$ python3 -q
>>> import numpy as np
>>> np.set_printoptions(suppress=True, linewidth=200)
>>> tidy = lambda a: np.round(a, 1) + 0
>>> m1 = np.loadtxt("m.csv", delimiter=",")
>>> tidy(m1)
array([[0.2, 0. , 0. , 0.2, 0. , 0.2, 0.1, 0.2, 0.1],
       [0. , 0. , 0. , 0. , 0. , 0. , 0. , 0. , 0. ],
       [0. , 0. , 0. , 0. , 0. , 0. , 0. , 0. , 0. ],
       [0.2, 0. , 0. , 0.2, 0. , 0.2, 0.1, 0.2, 0.1],
       [0. , 0. , 0. , 0. , 0. , 0. , 0. , 0. , 0. ],
       [0.2, 0. , 0. , 0.2, 0. , 0.2, 0.1, 0.2, 0.1],
       [0.1, 0. , 0. , 0.1, 0. , 0.1, 0.1, 0.1, 0.1],
       [0.2, 0. , 0. , 0.2, 0. , 0.2, 0.1, 0.2, 0.1],
       [0.1, 0. , 0. , 0.1, 0. , 0.1, 0.1, 0.1, 0.1]])
>>> np.trace(m1)
np.float64(1.0)
>>> tidy((m1 + m1.T) / 2)
array([[0.2, 0. , 0. , 0.2, 0. , 0.2, 0.1, 0.2, 0.1],
       [0. , 0. , 0. , 0. , 0. , 0. , 0. , 0. , 0. ],
       [0. , 0. , 0. , 0. , 0. , 0. , 0. , 0. , 0. ],
       [0.2, 0. , 0. , 0.2, 0. , 0.2, 0.1, 0.2, 0.1],
       [0. , 0. , 0. , 0. , 0. , 0. , 0. , 0. , 0. ],
       [0.2, 0. , 0. , 0.2, 0. , 0.2, 0.1, 0.2, 0.1],
       [0.1, 0. , 0. , 0.1, 0. , 0.1, 0.1, 0.1, 0.1],
       [0.2, 0. , 0. , 0.2, 0. , 0.2, 0.1, 0.2, 0.1],
       [0.1, 0. , 0. , 0.1, 0. , 0.1, 0.1, 0.1, 0.1]])
>>> np.allclose(m1 @ m1.T, m1.T @ m1)
True
>>> tidy(np.linalg.det(m1))
np.float64(0.0)
>>> tidy(np.abs(np.linalg.eigvals(m1)).max())
np.float64(1.0)
>>> np.allclose(m1, m1.T)
True
>>> tidy(np.sort(np.abs(np.linalg.eigvals(m1))))
array([0., 0., 0., 0., 0., 0., 0., 0., 1.])
>>> tidy(np.linalg.matrix_power(m1, 4))
array([[0.2, 0. , 0. , 0.2, 0. , 0.2, 0.1, 0.2, 0.1],
       [0. , 0. , 0. , 0. , 0. , 0. , 0. , 0. , 0. ],
       [0. , 0. , 0. , 0. , 0. , 0. , 0. , 0. , 0. ],
       [0.2, 0. , 0. , 0.2, 0. , 0.2, 0.1, 0.2, 0.1],
       [0. , 0. , 0. , 0. , 0. , 0. , 0. , 0. , 0. ],
       [0.2, 0. , 0. , 0.2, 0. , 0.2, 0.1, 0.2, 0.1],
       [0.1, 0. , 0. , 0.1, 0. , 0.1, 0.1, 0.1, 0.1],
       [0.2, 0. , 0. , 0.2, 0. , 0.2, 0.1, 0.2, 0.1],
       [0.1, 0. , 0. , 0.1, 0. , 0.1, 0.1, 0.1, 0.1]])
>>> w, evecs = np.linalg.eigvalsh(m1)
Traceback (most recent call last):
  File "<python-input-13>", line 1, in <module>
    w, evecs = np.linalg.eigvalsh(m1)
    ^^^^^^^^
ValueError: too many values to unpack (expected 2)
>>> w, evecs = np.linalg.eigh(m1)
>>> (w > 1e-8).sum(), (w < -1e-8).sum()
(np.int64(1), np.int64(0))
>>> tidy(w)
array([0., 0., 0., 0., 0., 0., 0., 0., 1.])
>>> tidy(evecs @ np.diag(w) @ evecs.T)
array([[0.2, 0. , 0. , 0.2, 0. , 0.2, 0.1, 0.2, 0.1],
       [0. , 0. , 0. , 0. , 0. , 0. , 0. , 0. , 0. ],
       [0. , 0. , 0. , 0. , 0. , 0. , 0. , 0. , 0. ],
       [0.2, 0. , 0. , 0.2, 0. , 0.2, 0.1, 0.2, 0.1],
       [0. , 0. , 0. , 0. , 0. , 0. , 0. , 0. , 0. ],
       [0.2, 0. , 0. , 0.2, 0. , 0.2, 0.1, 0.2, 0.1],
       [0.1, 0. , 0. , 0.1, 0. , 0.1, 0.1, 0.1, 0.1],
       [0.2, 0. , 0. , 0.2, 0. , 0.2, 0.1, 0.2, 0.1],
       [0.1, 0. , 0. , 0.1, 0. , 0.1, 0.1, 0.1, 0.1]])
>>> w.sum(), np.trace(m1)
(np.float64(1.0), np.float64(1.0))
>>> tidy(np.linalg.svd(m1, compute_uv=False))
array([1., 0., 0., 0., 0., 0., 0., 0., 0.])
>>> tidy(np.abs(evecs[:, -1]))
array([0.5, 0.1, 0.1, 0.5, 0.1, 0.5, 0.3, 0.5, 0.3])
>>> np.abs(evecs[:, -1]).round(6).argmax()
np.int64(0)
>>> tidy(evecs.T @ evecs)
array([[1., 0., 0., 0., 0., 0., 0., 0., 0.],
       [0., 1., 0., 0., 0., 0., 0., 0., 0.],
       [0., 0., 1., 0., 0., 0., 0., 0., 0.],
       [0., 0., 0., 1., 0., 0., 0., 0., 0.],
       [0., 0., 0., 0., 1., 0., 0., 0., 0.],
       [0., 0., 0., 0., 0., 1., 0., 0., 0.],
       [0., 0., 0., 0., 0., 0., 1., 0., 0.],
       [0., 0., 0., 0., 0., 0., 0., 1., 0.],
       [0., 0., 0., 0., 0., 0., 0., 0., 1.]])
>>> tidy(np.linalg.eigvalsh(m1 + -2 * np.eye(9)))
array([-2., -2., -2., -2., -2., -2., -2., -2., -1.])
>>> other = np.array([[1, 2],
...     [2, 0],
...     [0, 2],
...     [6, 4],
...     [6, 6],
...     [4, 5],
...     [8, 1],
...     [0, 2],
...     [5, 3]])
>>> tidy(other.T @ m1.T)
array([[4.2, 0.8, 0.8, 4.2, 0.8, 4.2, 2.5, 4.2, 2.5],
       [3.5, 0.7, 0.7, 3.5, 0.7, 3.5, 2.1, 3.5, 2.1]])
>>> tidy(m1 @ other)
array([[4.2, 3.5],
       [0.8, 0.7],
       [0.8, 0.7],
       [4.2, 3.5],
       [0.8, 0.7],
       [4.2, 3.5],
       [2.5, 2.1],
       [4.2, 3.5],
       [2.5, 2.1]])
>>> tidy(np.einsum("ij,ij->i", m1, m1))
array([0.2, 0. , 0. , 0.2, 0. , 0.2, 0.1, 0.2, 0.1])
>>> np.vstack([m1, other.T]).shape
(11, 9)
>>> tidy(np.einsum("ij->j", m1))
array([1.2, 0.2, 0.2, 1.2, 0.2, 1.2, 0.7, 1.2, 0.7])
>>> np.linalg.matrix_rank(np.vstack([m1, other.T]))
np.int64(3)
>>> Uu, sigma, VT = np.linalg.svd(m1)
>>> evecs = VT[:(sigma > 1e-8).sum()]
>>> rng = np.random.default_rng(37856)
>>> x = m1[6] + -1 * m1[1] + rng.integers(2) * np.eye(9)[0]
>>> tidy(x)
array([0.1, 0. , 0. , 0.1, 0. , 0.1, 0. , 0.1, 0. ])
>>> tidy(evecs.T @ evecs)
array([[0.2, 0. , 0. , 0.2, 0. , 0.2, 0.1, 0.2, 0.1],
       [0. , 0. , 0. , 0. , 0. , 0. , 0. , 0. , 0. ],
       [0. , 0. , 0. , 0. , 0. , 0. , 0. , 0. , 0. ],
       [0.2, 0. , 0. , 0.2, 0. , 0.2, 0.1, 0.2, 0.1],
       [0. , 0. , 0. , 0. , 0. , 0. , 0. , 0. , 0. ],
       [0.2, 0. , 0. , 0.2, 0. , 0.2, 0.1, 0.2, 0.1],
       [0.1, 0. , 0. , 0.1, 0. , 0.1, 0.1, 0.1, 0.1],
       [0.2, 0. , 0. , 0.2, 0. , 0.2, 0.1, 0.2, 0.1],
       [0.1, 0. , 0. , 0.1, 0. , 0.1, 0.1, 0.1, 0.1]])
